$ python3 -q
>>> import numpy as np
>>> from numpy import linalg as LA
>>> np.set_printoptions(precision=2, suppress=True, linewidth=100)
>>> def rd(a):
...     return np.round(a, 2) + 0
... 
>>> data = np.load("m.npy")
>>> rd(data)
array([[ 0.53, -0.2 ,  0.34,  0.34, -0.47,  0.07, -0.47, -0.07],
       [-0.2 ,  0.91,  0.14,  0.14, -0.2 ,  0.03, -0.2 , -0.03],
       [ 0.34,  0.14,  0.76, -0.24,  0.34, -0.05,  0.34,  0.05],
       [ 0.34,  0.14, -0.24,  0.76,  0.34, -0.05,  0.34,  0.05],
       [-0.47, -0.2 ,  0.34,  0.34,  0.53,  0.07, -0.47, -0.07],
       [ 0.07,  0.03, -0.05, -0.05,  0.07,  0.99,  0.07,  0.01],
       [-0.47, -0.2 ,  0.34,  0.34, -0.47,  0.07,  0.53, -0.07],
       [-0.07, -0.03,  0.05,  0.05, -0.07,  0.01, -0.07,  0.99]])
>>> W = np.array([[2, 2, 1, 2, 3],
...     [0, 0, 3, 1, 1],
...     [1, 0, 2, 3, 0],
...     [2, 0, 1, 2, 0],
...     [0, 2, 3, 3, 0],
...     [3, 2, 1, 0, 1],
...     [1, 0, 2, 1, 3],
...     [3, 1, 0, 3, 2]])
>>> beta = np.array([3, 0, 0, 3, 2])
>>> act = np.maximum(data @ W + beta, 0)
>>> (act > 0).astype(int)
array([[1, 1, 0, 1, 1],
       [1, 0, 1, 1, 1],
       [1, 1, 1, 1, 1],
       [1, 1, 1, 1, 1],
       [1, 1, 1, 1, 0],
       [1, 1, 1, 1, 1],
       [1, 0, 0, 1, 1],
       [1, 1, 0, 1, 1]])
>>> rd((act > 0).mean(axis=0))
array([1.  , 0.75, 0.62, 1.  , 0.88])
>>> basis = np.array([[5, 3, 0], [7, -9, -3], [1, 2, -5], [9, 9, -9], [-9, 6, 7]])
>>> (act @ basis).round(6).argmax(axis=1)
array([1, 1, 1, 1, 0, 1, 1, 1])
>>> w, evecs = LA.eigh(data)
>>> vec = np.array([-1, 3, -1, -2, 2, -2, 1, -2])
>>> rd(LA.eigvalsh(data[1:, 1:]))
array([-0.53,  1.  ,  1.  ,  1.  ,  1.  ,  1.  ,  1.  ])
>>> rd(evecs * np.maximum(w, 0) @ evecs.T)
array([[ 0.76, -0.1 ,  0.17,  0.17, -0.24,  0.03, -0.24, -0.03],
       [-0.1 ,  0.96,  0.07,  0.07, -0.1 ,  0.01, -0.1 , -0.01],
       [ 0.17,  0.07,  0.88, -0.12,  0.17, -0.02,  0.17,  0.02],
       [ 0.17,  0.07, -0.12,  0.88,  0.17, -0.02,  0.17,  0.02],
       [-0.24, -0.1 ,  0.17,  0.17,  0.76,  0.03, -0.24, -0.03],
       [ 0.03,  0.01, -0.02, -0.02,  0.03,  1.  ,  0.03,  0.  ],
       [-0.24, -0.1 ,  0.17,  0.17, -0.24,  0.03,  0.76, -0.03],
       [-0.03, -0.01,  0.02,  0.02, -0.03,  0.  , -0.03,  1.  ]])
>>> rd(np.abs(data).sum(axis=1).max()), rd(np.abs(w).max())
(np.float64(2.48), np.float64(1.0))
